% python3 -q
>>> import numpy as np
>>> import numpy.linalg as la
>>> np.set_printoptions(precision=2, suppress=True, linewidth=100)
>>> A2 = np.array([[-3, 0], [-1, -3], [-2, 3]])
>>> arr = np.tile(A2, (2, 3))
>>> print(arr)
[[-3  0 -3  0 -3  0]
 [-1 -3 -1 -3 -1 -3]
 [-2  3 -2  3 -2  3]
 [-3  0 -3  0 -3  0]
 [-1 -3 -1 -3 -1 -3]
 [-2  3 -2  3 -2  3]]
>>> print(round(float(np.trace(la.pinv(arr) @ arr)), 2))
2.0
>>> print(np.round(arr @ la.pinv(arr) @ arr, 2) + 0)
[[-3.  0. -3.  0. -3.  0.]
 [-1. -3. -1. -3. -1. -3.]
 [-2.  3. -2.  3. -2.  3.]
 [-3.  0. -3.  0. -3.  0.]
 [-1. -3. -1. -3. -1. -3.]
 [-2.  3. -2.  3. -2.  3.]]
>>> w1 = np.array([[3, 4, -6, 2, 6],
...     [0, 9, -1, 5, -9],
...     [9, 3, 7, -2, -3],
...     [-8, -1, 9, -1, -7],
...     [-2, 5, 5, 4, -6],
...     [-4, -3, -3, -3, 8]])
>>> coef = np.array([-2, 3, 2, -1, 3])
>>> hid = np.maximum(arr @ w1 + coef, 0)
>>> print((hid > 0).mean(axis=0))
[0.33 0.   0.33 0.   0.67]
>>> print(hid)
[[ 0  0  0  0 12]
 [24  0  0  0 30]
 [ 0  0  5  0  0]
 [ 0  0  0  0 12]
 [24  0  0  0 30]
 [ 0  0  5  0  0]]
>>> print((hid > 0).astype(int))
[[0 0 0 0 1]
 [1 0 0 0 1]
 [0 0 1 0 0]
 [0 0 0 0 1]
 [1 0 0 0 1]
 [0 0 1 0 0]]
>>> Z = np.array([[-3, 2, -2], [1, 2, -2], [-3, 2, -3], [2, 0, 3], [3, -3, -2]])
>>> print(w1 @ Z)
[[ 35 -16  -2]
 [ -5  43  18]
 [-58  47 -45]
 [-27  21   2]
 [-14  34   3]
 [ 36 -44  -2]]
>>> rank = la.matrix_rank(hid)
>>> print(rank)
3
>>> ns = la.svd(hid)[2][rank:].T
>>> print(la.matrix_rank(hid.T @ hid), la.matrix_rank(hid @ hid.T))
3 3
>>> M = 0.5 ** np.abs(np.subtract.outer(np.arange(6), np.arange(6)))
>>> print(M)
[[1.   0.5  0.25 0.12 0.06 0.03]
 [0.5  1.   0.5  0.25 0.12 0.06]
 [0.25 0.5  1.   0.5  0.25 0.12]
 [0.12 0.25 0.5  1.   0.5  0.25]
 [0.06 0.12 0.25 0.5  1.   0.5 ]
 [0.03 0.06 0.12 0.25 0.5  1.  ]]
>>> w, vecs = la.eigh(M)
>>> print(la.eigvalsh(M + -2 * np.eye(6)))
[-1.65 -1.58 -1.44 -1.15 -0.56  0.39]
>>> print(la.eigvalsh(M @ M))
[0.12 0.17 0.31 0.72 2.06 5.73]
>>> print(np.unique(w.round(6) + 0, return_counts=True)[1])
[1 1 1 1 1 1]
>>> print(np.abs(vecs[:, -1]))
[0.31 0.42 0.48 0.48 0.42 0.31]
>>> print(np.abs(vecs[:, -1]).round(6).argmax())
2
>>> print(np.round(vecs.T @ vecs, 2) + 0)
[[1. 0. 0. 0. 0. 0.]
 [0. 1. 0. 0. 0. 0.]
 [0. 0. 1. 0. 0. 0.]
 [0. 0. 0. 1. 0. 0.]
 [0. 0. 0. 0. 1. 0.]
 [0. 0. 0. 0. 0. 1.]]
>>> print(la.svd(M, compute_uv=False))
[2.39 1.44 0.85 0.56 0.42 0.35]
>>> feats = np.loadtxt("arr.csv", delimiter=",")
>>> print(feats)
[[ 1.  1. -1.  2. -2.]
 [ 0.  0.  1.  1. -1.]
 [ 0.  1. -2.  0.  1.]
 [ 0.  1. -2.  0.  1.]
 [ 2.  1. -1. -1.  0.]
 [ 2.  2.  0. -2. -2.]]
>>> th = np.radians(28)
>>> Rm = np.eye(6)
>>> Rm[3, 3] = Rm[0, 0] = np.cos(th)
>>> Rm[3, 0], Rm[0, 3] = -np.sin(th), np.sin(th)
>>> print(Rm)
[[ 0.88  0.    0.    0.47  0.    0.  ]
 [ 0.    1.    0.    0.    0.    0.  ]
 [ 0.    0.    1.    0.    0.    0.  ]
 [-0.47  0.    0.    0.88  0.    0.  ]
 [ 0.    0.    0.    0.    1.    0.  ]
 [ 0.    0.    0.    0.    0.    1.  ]]
>>> A2 = arr @ Rm.T
>>> print(np.allclose(la.norm(arr, axis=1), la.norm(A2, axis=1)))
True
>>> print(np.abs(A2 - arr).max(axis=0))
[1.64 0.   0.   1.41 0.   0.  ]
>>> print(A2)
[[-2.65  0.   -3.    1.41 -3.    0.  ]
 [-2.29 -3.   -1.   -2.18 -1.   -3.  ]
 [-0.36  3.   -2.    3.59 -2.    3.  ]
 [-2.65  0.   -3.    1.41 -3.    0.  ]
 [-2.29 -3.   -1.   -2.18 -1.   -3.  ]
 [-0.36  3.   -2.    3.59 -2.    3.  ]]
>>> hat = feats @ la.solve(feats.T @ feats, feats.T)
>>> print(hat.round(2) + 0)
[[1.  0.  0.  0.  0.  0. ]
 [0.  1.  0.  0.  0.  0. ]
 [0.  0.  0.5 0.5 0.  0. ]
 [0.  0.  0.5 0.5 0.  0. ]
 [0.  0.  0.  0.  1.  0. ]
 [0.  0.  0.  0.  0.  1. ]]
>>> print(np.round(hat @ feats[:, 2], 2) + 0)
[-1.  1. -2. -2. -1.  0.]
>>> print(np.allclose(hat @ hat, hat))
True
>>> Q, Rm = la.qr(feats)
>>> print(abs(Rm[0, 0]), np.round(la.norm(feats[:, 0]), 2))
3.0 3.0
>>> print(Rm)
[[-3.   -2.33  1.    1.33  2.  ]
 [ 0.   -1.6   2.29 -0.07 -0.42]
 [ 0.    0.    2.18 -0.54 -1.86]
 [ 0.    0.    0.    2.82 -1.67]
 [ 0.    0.    0.    0.   -0.77]]
>>> print(np.trace(Q @ Q.T))
5.0
>>> print(np.round(Q.T @ Q, 2) + 0)
[[1. 0. 0. 0. 0.]
 [0. 1. 0. 0. 0.]
 [0. 0. 1. 0. 0.]
 [0. 0. 0. 1. 0.]
 [0. 0. 0. 0. 1.]]
>>> w, vecs = la.eig(Rm)
>>> print(np.sort(la.eigvals(Rm.T)))
[-3.   -1.6  -0.77  2.18  2.82]
>>> F = np.array([[1, -3, 9, -27], [1, -2, 4, -8], [1, -1, 1, -1], [1, 0, 0, 0]])
>>> # row 0 is much longer than the rest
>>> A2 = F[0, 0] * F[1:] - np.outer(F[1:, 0], F[0])
>>> print(A2)
[[ 0  1 -5 19]
 [ 0  2 -8 26]
 [ 0  3 -9 27]]
>>> print(la.matrix_rank(A2), la.matrix_rank(F))
3 4
>>> print(np.flatnonzero(~A2.round(6).any(axis=1)))
[]
>>> print(F[:, 0] / F[0, 0])
[1. 1. 1. 1.]
>>> A2 = np.array([[-2, -5], [-5, -3]])
>>> Z = np.kron(A2, F)
>>> print(Z.shape)
(8, 8)
>>> print(Z)
[[ -2   6 -18  54  -5  15 -45 135]
 [ -2   4  -8  16  -5  10 -20  40]
 [ -2   2  -2   2  -5   5  -5   5]
 [ -2   0   0   0  -5   0   0   0]
 [ -5  15 -45 135  -3   9 -27  81]
 [ -5  10 -20  40  -3   6 -12  24]
 [ -5   5  -5   5  -3   3  -3   3]
 [ -5   0   0   0  -3   0   0   0]]
>>> print(np.round(la.norm(Z, 2), 2), round(float(la.norm(A2, 2) * la.norm(F, 2)), 2))
226.26 226.26
>>> left, sv, Vt = la.svd(F)
>>> print(sv)
[30.07  2.24  0.92  0.19]
>>> A2 = left[:, :1] @ np.diag(sv[:1]) @ Vt[:1]
>>> print(la.matrix_rank(F, rtol=0.05))
2
>>> print(la.matrix_rank(A2))
1
>>> Q = F.astype(float).copy()
>>> for j in range(4):
...     Q[:, j] -= Q[:, :j] @ (Q[:, :j].T @ Q[:, j])
...     Q[:, j] /= la.norm(Q[:, j])
... 
>>> print(np.round(Q.T @ Q, 2) + 0)
[[1. 0. 0. 0.]
 [0. 1. 0. 0.]
 [0. 0. 1. 0.]
 [0. 0. 0. 1.]]
>>> print(np.round(Q.T @ F, 2) + 0)
[[  2.    -3.     7.   -18.  ]
 [  0.     2.24  -6.71  19.68]
 [  0.     0.     2.    -9.  ]
 [  0.     0.     0.     1.34]]
>>> print(Q)
[[ 0.5  -0.67  0.5  -0.22]
 [ 0.5  -0.22 -0.5   0.67]
 [ 0.5   0.22 -0.5  -0.67]
 [ 0.5   0.67  0.5   0.22]]
>>> print(round(la.det(Q), 2))
1.0
>>> print(la.matrix_power(Q, 3))
[[-0.45 -0.57 -0.45 -0.52]
 [ 0.72  0.2  -0.28 -0.6 ]
 [-0.45  0.52  0.45 -0.57]
 [ 0.28 -0.6   0.72 -0.2 ]]
>>> print(np.allclose(Q, Q.T))
False
>>> print(Q @ Q)
[[ 0.05 -0.22  0.22 -0.95]
 [ 0.22  0.05  0.95  0.22]
 [-0.22 -0.95  0.05  0.22]
 [ 0.95 -0.22 -0.22  0.05]]
>>> J = np.load("mat.npy")
>>> print(J)
[[-7 -7 -6 -6 -5]
 [ 2  2  3  3  4]
 [ 5  5  6  6  7]
 [-6 -6 -5 -5 -4]
 [-7 -7 -6 -6 -5]
 [ 5  5  6  6  7]]
>>> w1 = np.array([[-2, 1, -1, 0],
...     [-3, 3, 1, 2],
...     [-3, 3, 2, 1],
...     [-3, 3, -3, -3],
...     [2, 3, -1, 3]])
>>> coef = np.array([2, 4, 4, -5])
>>> hid = np.maximum(J @ w1 + coef, 0)
>>> print((hid > 0).astype(int))
[[1 0 1 0]
 [0 1 0 1]
 [0 1 0 1]
 [1 0 1 0]
 [1 0 1 0]
 [0 1 0 1]]
>>> print(la.matrix_rank(hid))
4
>>> Z = np.array([[4, -9, 1], [2, 2, 2], [4, -1, -3], [5, 6, -4]])
>>> print(w1 @ Z)
[[-10  21   3]
 [  8  44  -8]
 [  7  37  -7]
 [-33  18  24]
 [ 25   7  -1]]
>>> print(hid @ Z)
[[ 312 -582   18]
 [ 109  114   64]
 [ 232  246  106]
 [ 268 -499   15]
 [ 312 -582   18]
 [ 232  246  106]]
>>> print((hid @ Z).round(6).argmax(axis=1))
[0 1 1 0 0 1]
>>> def softmax(z):
...     e = np.exp(z - z.max(axis=-1, keepdims=True))
...     return e / e.sum(axis=-1, keepdims=True)
... 
>>> print(softmax(J[1] + 2))
[0.07 0.07 0.18 0.18 0.5 ]
>>> print(softmax(J[1]))
[0.07 0.07 0.18 0.18 0.5 ]
>>> att = J @ J.T / np.sqrt(5)
>>> print(softmax(att)[1] @ J)
[5. 5. 6. 6. 7.]
>>> print(np.round(softmax(att + np.triu(np.full(att.shape, -np.inf), 1)), 2) + 0)
[[1.  0.  0.  0.  0.  0. ]
 [0.  1.  0.  0.  0.  0. ]
 [0.  0.  1.  0.  0.  0. ]
 [1.  0.  0.  0.  0.  0. ]
 [0.5 0.  0.  0.  0.5 0. ]
 [0.  0.  0.5 0.  0.  0.5]]
>>> print(softmax(att).round(6).argmax(axis=1))
[0 2 2 0 0 2]
